% python3 -q
>>> import numpy as np
>>> from numpy import linalg as LA
>>> np.set_printoptions(precision=2, suppress=True, linewidth=140, sign=" ")
>>> rd = lambda a: np.round(a, 2) + 0
>>> data = np.loadtxt("run5.csv", delimiter=",")
>>> print(data)
[[ 1.  0.  0.  0.]
 [ 0.  3.  0.  3.]
 [ 0.  1.  5.  2.]
 [ 0.  1.  3.  5.]]
>>> # splits into 2 blocks
>>> proj = np.triu(np.array([[0, 1, 3, 2], [1, 3, 3, 2], [3, 3, 1, 0], [1, 3, 0, 1]]), 1) + np.eye(4)
>>> B = proj @ data @ LA.inv(proj)
>>> print(rd(LA.det(B)))
51.0
>>> print(np.trace(B), np.trace(data))
14.0 14.0
>>> r0 = np.array([3, -3, 3, -2])
>>> B = data + np.outer(r0, np.eye(4)[2])
>>> print(B)
[[ 1.  0.  3.  0.]
 [ 0.  3. -3.  3.]
 [ 0.  1.  8.  2.]
 [ 0.  1.  1.  5.]]
>>> t3 = np.stack([data, 4 * data, data[::-1]])
>>> print(np.einsum("bij,cij->bc", t3, t3))
[[   84.   336.    18.]
 [  336.  1344.    72.]
 [   18.    72.    84.]]
>>> print(t3.sum(axis=0))
[[  5.   1.   3.   5.]
 [  0.  16.   5.  17.]
 [  0.   8.  25.  13.]
 [  1.   5.  15.  25.]]
>>> print(LA.matrix_rank(t3))
[ 4  4  4]
>>> print(rd(LA.det(t3)))
[    51.  13056.     51.]
>>> th = np.deg2rad(135)
>>> A = np.eye(6)
>>> A[np.ix_([5, 0], [5, 0])] = [[np.cos(th), -np.sin(th)], [np.sin(th), np.cos(th)]]
>>> print(rd(A))
[[-0.71  0.    0.    0.    0.    0.71]
 [ 0.    1.    0.    0.    0.    0.  ]
 [ 0.    0.    1.    0.    0.    0.  ]
 [ 0.    0.    0.    1.    0.    0.  ]
 [ 0.    0.    0.    0.    1.    0.  ]
 [-0.71  0.    0.    0.    0.   -0.71]]
>>> C2 = A.T @ A
>>> print(LA.matrix_rank(C2))
6
>>> print(np.diag(C2))
[ 1.  1.  1.  1.  1.  1.]
>>> print(rd(LA.eigvalsh(C2)[::-1]))
[ 1.  1.  1.  1.  1.  1.]
>>> W0 = np.load("case12.npy")
>>> print(W0)
[[ 11.5  -19.7  -10.54  12.96  -8.79]
 [ 10.38 -21.08  -9.94   9.83 -10.63]
 [ 14.06 -20.18  -9.61  11.5  -11.63]
 [ 12.36 -19.52 -11.42  12.13  -9.59]
 [ 25.   -24.46   5.57 -19.18 -17.73]
 [ 10.39 -48.39 -19.07 -15.98   7.97]
 [  9.01 -46.28 -20.26 -16.27   9.37]
 [ 12.7  -19.83 -11.36  12.5  -10.15]
 [ 24.16 -23.38   6.57 -21.51 -18.94]
 [ 22.1  -23.99   5.32 -19.33 -18.29]
 [ 11.36 -19.58 -12.2   10.66 -10.03]
 [ 13.61 -20.64  -9.96  11.04 -11.16]
 [  9.61 -46.76 -20.2  -16.75   7.64]
 [  8.51 -49.62 -17.91 -14.77   8.17]
 [  9.9  -50.82 -20.71 -14.64   8.14]
 [ 10.01 -48.67 -20.28 -17.45   8.67]
 [ 23.49 -23.47   5.94 -20.26 -18.29]
 [ 23.81 -22.29   6.87 -19.33 -20.02]
 [ 11.39 -18.82 -10.14  12.67  -9.85]
 [ 23.91 -24.4    8.49 -20.44 -16.9 ]
 [ 13.45 -21.56 -10.72  10.12  -9.26]
 [ 23.69 -24.06   6.73 -19.55 -16.86]
 [ 23.85 -24.63   7.28 -19.3  -18.13]
 [ 10.14 -18.57  -9.54  12.32 -11.09]
 [ 13.69 -21.39 -10.32  13.57 -11.  ]
 [ 13.65 -21.41  -9.97  11.78  -9.89]
 [  8.5  -48.05 -18.9  -15.71   8.05]
 [ 10.01 -46.93 -21.9  -16.7    7.87]
 [ 11.1  -48.14 -18.3  -15.57   7.74]
 [ 11.24 -19.54 -11.18  12.9  -10.65]
 [ 10.33 -20.84  -8.76  10.5  -10.31]
 [ 10.11 -48.94 -20.48 -16.04   9.09]
 [ 24.38 -24.97   6.48 -20.67 -17.26]
 [ 22.75 -25.49   5.74 -17.92 -18.83]
 [ 12.91 -20.81 -10.92  12.12  -9.63]
 [ 23.22 -23.6    5.98 -21.41 -17.98]
 [ 12.35 -17.47 -10.73  11.98 -10.63]
 [  8.91 -46.29 -20.64 -15.83   7.8 ]]
>>> B = np.c_[W0[:, :4] @ np.array([[2, -1, 3, 0], [-2, 3, 3, 1], [3, -2, 0, -3], [1, -1, -3, -2]]), np.array([0, 1, -1, -3, 2, 2, 1, 2, 3, 0, -2, 3, -3, -3, 0, 3, 1, -3, -3, -2, -3, -2, -1, 3, -3, 3, 0, -3, 1, -2, 3, 0, -1, -1, 0, -3, -3, 1])]
>>> print(rd(B))
[[  43.74  -62.48  -63.48  -14.      0.  ]
 [  42.93  -63.57  -61.59  -10.92    1.  ]
 [  51.15  -66.88  -52.86  -14.35   -1.  ]
 [  41.63  -60.21  -57.87   -9.52   -3.  ]
 [  96.45  -90.34   59.16   -2.81    2.  ]
 [  44.37 -101.44  -66.06   40.78    2.  ]
 [  33.53  -91.06  -63.     47.04    1.  ]
 [  43.48  -61.97  -58.89  -10.75    2.  ]
 [  93.28  -85.93   66.87   -0.07    3.  ]
 [  88.81  -85.38   52.32   -1.29    0.  ]
 [  35.94  -56.36  -56.64   -4.3    -2.  ]
 [  49.66  -66.65  -54.21  -12.84    3.  ]
 [  35.39  -92.74  -61.2    47.34   -3.  ]
 [  47.76 -106.78  -79.02   33.65   -3.  ]
 [  44.67 -106.3   -78.84   40.59    0.  ]
 [  39.07  -98.01  -63.63   47.07    3.  ]
 [  91.48  -85.52   60.84   -0.77    1.  ]
 [  93.48  -85.09   62.55   -4.24   -3.  ]
 [  42.67  -60.24  -60.3   -13.74   -3.  ]
 [ 101.65  -93.65   59.85   -8.99   -2.  ]
 [  47.98  -66.81  -54.69   -9.64   -3.  ]
 [  96.14  -89.78   57.54   -5.15   -2.  ]
 [  99.5   -93.     55.56   -7.87   -1.  ]
 [  41.12  -59.09  -62.25  -14.59    3.  ]
 [  52.77  -70.79  -63.81  -17.57   -3.  ]
 [  51.99  -69.72  -58.62  -15.06    3.  ]
 [  40.69  -99.14  -71.52   40.07    0.  ]
 [  31.48  -90.3   -60.66   52.17   -3.  ]
 [  48.01 -103.35  -64.41   37.9     1.  ]
 [  40.92  -60.4   -63.6   -11.8    -2.  ]
 [  46.56  -65.83  -63.03  -15.56    3.  ]
 [  40.62  -99.93  -68.37   44.58    0.  ]
 [  97.47  -91.58   60.24   -3.07   -1.  ]
 [  95.78  -92.78   45.54   -6.87   -1.  ]
 [  46.8   -65.62  -60.06  -12.29    0.  ]
 [  90.17  -84.57   63.09    1.28   -3.  ]
 [  39.43  -55.28  -51.3    -9.24   -3.  ]
 [  32.65  -90.67  -64.65   47.29    1.  ]]
>>> print(rd(LA.norm(B - W0 @ LA.lstsq(W0, B)[0], axis=0)))
[  0.     0.     0.     0.    13.12]
>>> print(rd(LA.lstsq(W0, B[:, 0])[0]))
[ 2. -2.  3.  1.  0.]
>>> print(LA.matrix_rank(np.c_[W0, B]))
6
>>> print(rd(LA.norm(LA.qr(W0)[0].T @ B, axis=0) ** 2 / ((B ** 2).sum(axis=0) + 1e-12)))
[ 1.    1.    1.    1.    0.05]
>>> print(LA.matrix_rank(B))
5
